$ python3 -q
>>> import numpy as np
>>> np.set_printoptions(precision=3, suppress=True, linewidth=160, floatmode="fixed")
>>> rng = np.random.default_rng(74)
>>> data = rng.normal(size=(39, 5))
>>> data = 3 * data / np.linalg.norm(data, axis=1, keepdims=True)
>>> print(data)
[[ 0.615  0.515  1.838 -0.570 -2.157]
 [-1.055  0.138  0.576 -0.642  2.669]
 [ 2.437  1.578 -0.495  0.116  0.560]
 [ 0.320 -1.361 -1.863  0.125  1.887]
 [ 0.613  1.912  0.451  0.241 -2.170]
 [ 1.936 -1.168  0.557  0.253 -1.875]
 [ 0.787 -1.361  2.120  1.368 -0.402]
 [-0.459 -0.167  0.997 -0.074  2.786]
 [-1.131  0.254  1.915 -1.955 -0.411]
 [ 0.449 -1.857  1.166 -1.996  0.082]
 [-0.218 -0.790  2.102 -0.889  1.766]
 [ 1.105  2.546  0.068 -1.116 -0.222]
 [ 1.859 -1.970  0.526  1.171  0.110]
 [-1.259  1.310  0.945  1.605  1.494]
 [-2.262 -0.683 -1.081 -1.428 -0.460]
 [-0.908  2.461  1.442 -0.105 -0.177]
 [ 2.321 -0.681  1.154 -1.346  0.074]
 [ 2.263  1.700 -0.869 -0.138  0.460]
 [-1.485 -2.185  0.377 -1.244 -0.574]
 [ 2.206 -1.818 -0.553 -0.313  0.652]
 [-0.873  1.821 -1.181  0.999  1.590]
 [ 0.730  0.869  2.080 -0.144  1.835]
 [ 0.350  2.241 -1.051 -1.480 -0.749]
 [ 1.148  2.070 -0.512  1.738 -0.339]
 [ 0.890 -0.779 -0.370 -0.444 -2.696]
 [ 0.464 -0.878  2.460  0.329  1.362]
 [ 0.877 -0.671  2.440 -1.241  0.537]
 [ 1.788  1.268  1.610  1.237  0.268]
 [-0.944  0.656  2.535  1.080 -0.295]
 [-2.283  1.496  0.474 -1.060 -0.451]
 [-1.014  2.202 -0.968  1.286  0.729]
 [ 0.134 -1.751  0.427  1.784  1.598]
 [ 0.615  0.138 -1.493 -1.300 -2.164]
 [ 0.396  1.823 -2.148  0.336 -0.889]
 [ 0.836 -0.504  2.043 -1.569 -1.188]
 [-0.985  1.759  1.131 -0.827 -1.724]
 [-1.161 -1.898  1.255  0.315  1.542]
 [ 2.511  0.182 -1.248 -0.117 -1.044]
 [-0.512  1.693  1.155  1.905 -0.954]]
>>> lab = data[:, 3] > np.median(data[:, 3])
>>> r0 = data[lab].mean(axis=0) - data[~lab].mean(axis=0)
>>> lab.astype(int)
array([0, 0, 1, 1, 1, 1, 1, 1, 0, 0, 0, 0, 1, 1, 0, 1, 0, 0, 0, 0, 1, 0, 0, 1, 0, 1, 0, 1, 1, 0, 1, 1, 0, 1, 0, 0, 1, 0, 1])
>>> np.argsort(-np.abs(r0).round(6), kind="stable")
array([3, 4, 1, 0, 2])
>>> print(r0)
[-0.067  0.340 -0.045  1.818  0.647]
>>> ((data - data.mean(axis=0)) @ r0 > 0).astype(int)
array([0, 1, 1, 1, 0, 0, 1, 1, 0, 0, 0, 0, 1, 1, 0, 1, 0, 1, 0, 0, 1, 1, 0, 1, 0, 1, 0, 1, 1, 0, 1, 1, 0, 1, 0, 0, 1, 0, 1])
>>> M = np.array([[1, 0, 0, 0, 0],
...     [3, 1, 0, 0, 0],
...     [-1, 0, 1, 0, 0],
...     [3, -3, 3, 1, 0],
...     [-2, 3, 3, -3, 1]])
>>> O, vecs = np.linalg.qr(M[:, :4])[0], np.linalg.qr(M[:, 4:])[0]
>>> sigma = np.linalg.svd(O.T @ vecs, compute_uv=False)
>>> print((sigma > 0.9).sum())
1
>>> np.degrees(np.arccos(sigma.clip(0, 1)))
array([1.451])
>>> sigma
array([1.000])
>>> J = np.load("out18.npy")
>>> J
array([[ 0.000,  0.000,  0.000,  0.000],
       [ 0.000,  1.000, -3.000,  2.000],
       [ 0.000, -2.000,  0.000,  2.000],
       [ 0.000, -5.000, -7.000,  8.000]])
>>> # 2 blocks once reordered
>>> Uu, sigma, Vh = np.linalg.svd(J)
>>> sigma
array([12.265,  3.026,  0.647,  0.000])
>>> A2 = Uu[:, :3] @ np.diag(sigma[:3]) @ Vh[:3]
>>> print(A2.round(3) + 0)
[[ 0.000  0.000  0.000  0.000]
 [ 0.000  1.000 -3.000  2.000]
 [ 0.000 -2.000  0.000  2.000]
 [ 0.000 -5.000 -7.000  8.000]]
>>> np.linalg.matrix_rank(A2)
np.int64(3)
>>> print(np.linalg.matrix_rank(J, rtol=0.05))
3
>>> vec = np.array([-2, 2, -1, -3])
>>> np.linalg.norm(J @ vec) <= np.linalg.norm(J, 2) * np.linalg.norm(vec) + 1e-9
np.True_
>>> J @ np.ones(4)
array([ 0.000,  0.000,  0.000, -4.000])
>>> J * vec
array([[ -0.000,   0.000,  -0.000,  -0.000],
       [ -0.000,   2.000,   3.000,  -6.000],
       [ -0.000,  -4.000,  -0.000,  -6.000],
       [ -0.000, -10.000,   7.000, -24.000]])
>>> rk = np.linalg.matrix_rank(J)
>>> rk
np.int64(3)
>>> N = np.linalg.svd(J)[2][rk:].T
>>> N @ N.T
array([[1.000, 0.000, 0.000, 0.000],
       [0.000, 0.000, 0.000, 0.000],
       [0.000, 0.000, 0.000, 0.000],
       [0.000, 0.000, 0.000, 0.000]])
>>> print(N[:, 0] / N[np.abs(N[:, 0]).round(6).argmax(), 0])
[1.000 0.000 0.000 0.000]
>>> J @ N
array([[0.000],
       [0.000],
       [0.000],
       [0.000]])
>>> vec = np.array([2, 5, 2, 9])
>>> h = np.maximum(J @ vec, 0)
>>> print(np.maximum(J @ vec, 0) - np.maximum(-J @ vec, 0))
[ 0.000 17.000  8.000 33.000]
>>> np.tanh(J @ vec)
array([0.000, 1.000, 1.000, 1.000])
>>> np.flatnonzero(h > 1e-9)
array([1, 2, 3])
>>> J.reshape(-1, 2)
array([[ 0.000,  0.000],
       [ 0.000,  0.000],
       [ 0.000,  1.000],
       [-3.000,  2.000],
       [ 0.000, -2.000],
       [ 0.000,  2.000],
       [ 0.000, -5.000],
       [-7.000,  8.000]])
>>> J.ravel(order="F")
array([ 0.000,  0.000,  0.000,  0.000,  0.000,  1.000, -2.000, -5.000,  0.000, -3.000,  0.000, -7.000,  0.000,  2.000,  2.000,  8.000])
>>> print(J.reshape(2, -1))
[[ 0.000  0.000  0.000  0.000  0.000  1.000 -3.000  2.000]
 [ 0.000 -2.000  0.000  2.000  0.000 -5.000 -7.000  8.000]]
>>> t3 = J.reshape(4, 2, -1)
>>> t3.sum(axis=1)
array([[ 0.000,  0.000],
       [-3.000,  3.000],
       [ 0.000,  0.000],
       [-7.000,  3.000]])
>>> t3.shape
(4, 2, 2)
>>> t3.transpose(1, 0, 2)
array([[[ 0.000,  0.000],
        [ 0.000,  1.000],
        [ 0.000, -2.000],
        [ 0.000, -5.000]],

       [[ 0.000,  0.000],
        [-3.000,  2.000],
        [ 0.000,  2.000],
        [-7.000,  8.000]]])
>>> m1 = np.load("data.npy")
>>> print(m1)
[[-2  0  0  0  0  0  0]
 [ 0  5  0  0  0  0  0]
 [ 0  0  3  0  0  0  0]
 [ 0  0  0 -2  0  0  0]
 [ 0  0  0  0 -4  0  0]
 [ 0  0  0  0  0 -3  0]
 [ 0  0  0  0  0  0  2]]
>>> np.prod(np.diag(m1)), np.round(np.linalg.det(m1), 3)
(np.int64(1440), np.float64(1440.0))
>>> np.linalg.matrix_rank(m1 - m1[0, 0] * np.eye(7))
np.int64(5)
>>> np.sort(np.linalg.eigvals(m1))
array([-4.000, -3.000, -2.000, -2.000,  2.000,  3.000,  5.000])
>>> m1 @ m1
array([[ 4,  0,  0,  0,  0,  0,  0],
       [ 0, 25,  0,  0,  0,  0,  0],
       [ 0,  0,  9,  0,  0,  0,  0],
       [ 0,  0,  0,  4,  0,  0,  0],
       [ 0,  0,  0,  0, 16,  0,  0],
       [ 0,  0,  0,  0,  0,  9,  0],
       [ 0,  0,  0,  0,  0,  0,  4]])
>>> Uu, sigma, Vh = np.linalg.svd(J)
>>> vecs = Vh[:(sigma > 1e-8).sum()]
>>> vec = J[1] + -2 * J[2] + rng.integers(2) * np.eye(4)[3]
>>> vec
array([ 0.000,  5.000, -3.000, -1.000])
>>> print(np.linalg.matrix_rank(np.vstack([J, vec])))
3
>>> round(float(np.linalg.norm(vec - vecs.T @ vecs @ vec)), 3)
0.0
>>> (np.linalg.matrix_power((m1 != 0) + (m1.T != 0) + np.eye(7), 7) > 0).astype(int)
array([[1, 0, 0, 0, 0, 0, 0],
       [0, 1, 0, 0, 0, 0, 0],
       [0, 0, 1, 0, 0, 0, 0],
       [0, 0, 0, 1, 0, 0, 0],
       [0, 0, 0, 0, 1, 0, 0],
       [0, 0, 0, 0, 0, 1, 0],
       [0, 0, 0, 0, 0, 0, 1]])
>>> m1 @ m1
array([[ 4,  0,  0,  0,  0,  0,  0],
       [ 0, 25,  0,  0,  0,  0,  0],
       [ 0,  0,  9,  0,  0,  0,  0],
       [ 0,  0,  0,  4,  0,  0,  0],
       [ 0,  0,  0,  0, 16,  0,  0],
       [ 0,  0,  0,  0,  0,  9,  0],
       [ 0,  0,  0,  0,  0,  0,  4]])
>>> np.sort(np.linalg.eigvals(m1).real)
array([-4.000, -3.000, -2.000, -2.000,  2.000,  3.000,  5.000])
>>> print(round(float(np.linalg.det(m1)), 3))
1440.0
>>> np.flatnonzero(np.linalg.matrix_power((m1 != 0) + (m1.T != 0) + np.eye(7), 7)[0])
array([0])
>>> O, Rm = np.linalg.qr(m1)
>>> O.T @ O
array([[1.000, 0.000, 0.000, 0.000, 0.000, 0.000, 0.000],
       [0.000, 1.000, 0.000, 0.000, 0.000, 0.000, 0.000],
       [0.000, 0.000, 1.000, 0.000, 0.000, 0.000, 0.000],
       [0.000, 0.000, 0.000, 1.000, 0.000, 0.000, 0.000],
       [0.000, 0.000, 0.000, 0.000, 1.000, 0.000, 0.000],
       [0.000, 0.000, 0.000, 0.000, 0.000, 1.000, 0.000],
       [0.000, 0.000, 0.000, 0.000, 0.000, 0.000, 1.000]])
>>> O @ Rm
array([[-2.000,  0.000,  0.000,  0.000,  0.000,  0.000,  0.000],
       [ 0.000,  5.000,  0.000,  0.000,  0.000,  0.000,  0.000],
       [ 0.000,  0.000,  3.000,  0.000,  0.000,  0.000,  0.000],
       [ 0.000,  0.000,  0.000, -2.000,  0.000,  0.000,  0.000],
       [ 0.000,  0.000,  0.000,  0.000, -4.000,  0.000,  0.000],
       [ 0.000,  0.000,  0.000,  0.000,  0.000, -3.000,  0.000],
       [ 0.000,  0.000,  0.000,  0.000,  0.000,  0.000,  2.000]])
>>> np.trace(O @ O.T)
np.float64(7.0)
>>> O
array([[ 1.000,  0.000,  0.000,  0.000,  0.000,  0.000,  0.000],
       [-0.000,  1.000,  0.000,  0.000,  0.000,  0.000,  0.000],
       [-0.000, -0.000,  1.000,  0.000,  0.000,  0.000,  0.000],
       [-0.000, -0.000, -0.000,  1.000,  0.000,  0.000,  0.000],
       [-0.000, -0.000, -0.000, -0.000,  1.000,  0.000,  0.000],
       [-0.000, -0.000, -0.000, -0.000, -0.000,  1.000,  0.000],
       [-0.000, -0.000, -0.000, -0.000, -0.000, -0.000,  1.000]])
>>> Rm
array([[-2.000,  0.000,  0.000,  0.000,  0.000,  0.000,  0.000],
       [ 0.000,  5.000,  0.000,  0.000,  0.000,  0.000,  0.000],
       [ 0.000,  0.000,  3.000,  0.000,  0.000,  0.000,  0.000],
       [ 0.000,  0.000,  0.000, -2.000,  0.000,  0.000,  0.000],
       [ 0.000,  0.000,  0.000,  0.000, -4.000,  0.000,  0.000],
       [ 0.000,  0.000,  0.000,  0.000,  0.000, -3.000,  0.000],
       [ 0.000,  0.000,  0.000,  0.000,  0.000,  0.000,  2.000]])
>>> W0 = np.vander(np.arange(8) - 2, 4, increasing=True)
>>> W0
array([[  1,  -2,   4,  -8],
       [  1,  -1,   1,  -1],
       [  1,   0,   0,   0],
       [  1,   1,   1,   1],
       [  1,   2,   4,   8],
       [  1,   3,   9,  27],
       [  1,   4,  16,  64],
       [  1,   5,  25, 125]])
>>> # column 3 dominates
>>> vec = np.array([-3, -1, 1, -1])
>>> y = W0 @ vec
>>> beta, lr = np.zeros(4), 1 / np.linalg.norm(W0, 2) ** 2
>>> for i in range(4):
...     beta -= lr * W0.T @ (W0 @ beta - y)
...     if i % 1 == 0: print(i, round(np.linalg.norm(W0 @ beta - y), 3))
... 
0 6.828
1 6.823
2 6.818
3 6.813
>>> beta
array([-0.009, -0.042, -0.173, -0.827])
>>> A = np.array([[1, -1, 1, -1, -1, 1, -1, 1],
...     [1, -1, 1, -1, 1, -1, 1, -1],
...     [1, 1, 1, 1, 1, 1, 1, 1],
...     [1, 1, 1, 1, -1, -1, -1, -1]])
>>> # column 2 repeats column 0
>>> A2 = A / np.sqrt((A ** 2).mean(axis=1, keepdims=True))
>>> np.linalg.matrix_rank(A2) == np.linalg.matrix_rank(A)
np.True_
>>> np.linalg.norm(A2, axis=1)
array([2.828, 2.828, 2.828, 2.828])
>>> mat = np.load("case9.npy")
>>> print(mat)
[[ -2  -2  -2  -2  -2  -2  -2  -2  -2  -2]
 [ -2  -4  -4  -4  -4  -4  -4  -4  -4  -4]
 [ -2  -4  -6  -6  -6  -6  -6  -6  -6  -6]
 [ -2  -4  -6  -8  -8  -8  -8  -8  -8  -8]
 [ -2  -4  -6  -8 -10 -10 -10 -10 -10 -10]
 [ -2  -4  -6  -8 -10 -12 -12 -12 -12 -12]
 [ -2  -4  -6  -8 -10 -12 -14 -14 -14 -14]
 [ -2  -4  -6  -8 -10 -12 -14 -16 -16 -16]
 [ -2  -4  -6  -8 -10 -12 -14 -16 -18 -18]
 [ -2  -4  -6  -8 -10 -12 -14 -16 -18 -20]]
>>> # symmetric, so the eigenvalues are real
>>> r0 = np.array([1, 0, 0, 2, -2, -1, 2, 1, 0, 1])
>>> A2 = mat + np.outer(r0, np.eye(10)[7])
>>> round(np.linalg.det(A2) / np.linalg.det(mat), 3), np.round(1 + np.linalg.solve(mat, r0)[7], 3)
(np.float64(1.0), np.float64(1.0))
>>> np.linalg.matrix_rank(A2 - mat)
np.int64(1)
>>> A2
array([[ -2.000,  -2.000,  -2.000,  -2.000,  -2.000,  -2.000,  -2.000,  -1.000,  -2.000,  -2.000],
       [ -2.000,  -4.000,  -4.000,  -4.000,  -4.000,  -4.000,  -4.000,  -4.000,  -4.000,  -4.000],
       [ -2.000,  -4.000,  -6.000,  -6.000,  -6.000,  -6.000,  -6.000,  -6.000,  -6.000,  -6.000],
       [ -2.000,  -4.000,  -6.000,  -8.000,  -8.000,  -8.000,  -8.000,  -6.000,  -8.000,  -8.000],
       [ -2.000,  -4.000,  -6.000,  -8.000, -10.000, -10.000, -10.000, -12.000, -10.000, -10.000],
       [ -2.000,  -4.000,  -6.000,  -8.000, -10.000, -12.000, -12.000, -13.000, -12.000, -12.000],
       [ -2.000,  -4.000,  -6.000,  -8.000, -10.000, -12.000, -14.000, -12.000, -14.000, -14.000],
       [ -2.000,  -4.000,  -6.000,  -8.000, -10.000, -12.000, -14.000, -15.000, -16.000, -16.000],
       [ -2.000,  -4.000,  -6.000,  -8.000, -10.000, -12.000, -14.000, -16.000, -18.000, -18.000],
       [ -2.000,  -4.000,  -6.000,  -8.000, -10.000, -12.000, -14.000, -15.000, -18.000, -20.000]])
>>> print(np.linalg.matrix_rank(np.linalg.inv(A2) - np.linalg.inv(mat), tol=1e-8))
1
>>> np.sort(np.abs(np.linalg.eigvals(A2)))
array([ 0.481,  0.585,  0.814,  0.814,  0.959,  0.959,  1.750,  3.833, 10.017, 89.040])
>>> np.round(np.abs(np.linalg.eigvals(A2)).max(), 3)
np.float64(89.04)
>>> print(np.allclose(A2, A2.T))
False
>>> X = np.load("block15.npy")
>>> X
array([[4, 2, 2, 4, 2, 3, 1, 2, 3, 3],
       [2, 4, 3, 1, 3, 1, 0, 2, 3, 4],
       [2, 3, 0, 0, 1, 3, 1, 1, 1, 3],
       [4, 1, 0, 2, 2, 3, 0, 2, 2, 2],
       [2, 3, 1, 2, 0, 2, 2, 2, 2, 3],
       [3, 1, 3, 3, 2, 0, 1, 1, 2, 4],
       [1, 0, 1, 0, 2, 1, 2, 3, 4, 0],
       [2, 2, 1, 2, 2, 1, 3, 4, 3, 2],
       [3, 3, 1, 2, 2, 2, 4, 3, 0, 3],
       [3, 4, 3, 2, 3, 4, 0, 2, 3, 0]])
>>> # symmetric
>>> vals, vecs = np.linalg.eigh(X)
>>> vec = np.array([2, 1, 0, 1, 1, 2, 0, 0, 0, 2])
>>> np.abs(X).sum(axis=1).max(), np.round(np.abs(vals).max(), 3)
(np.int64(26), np.float64(21.067))
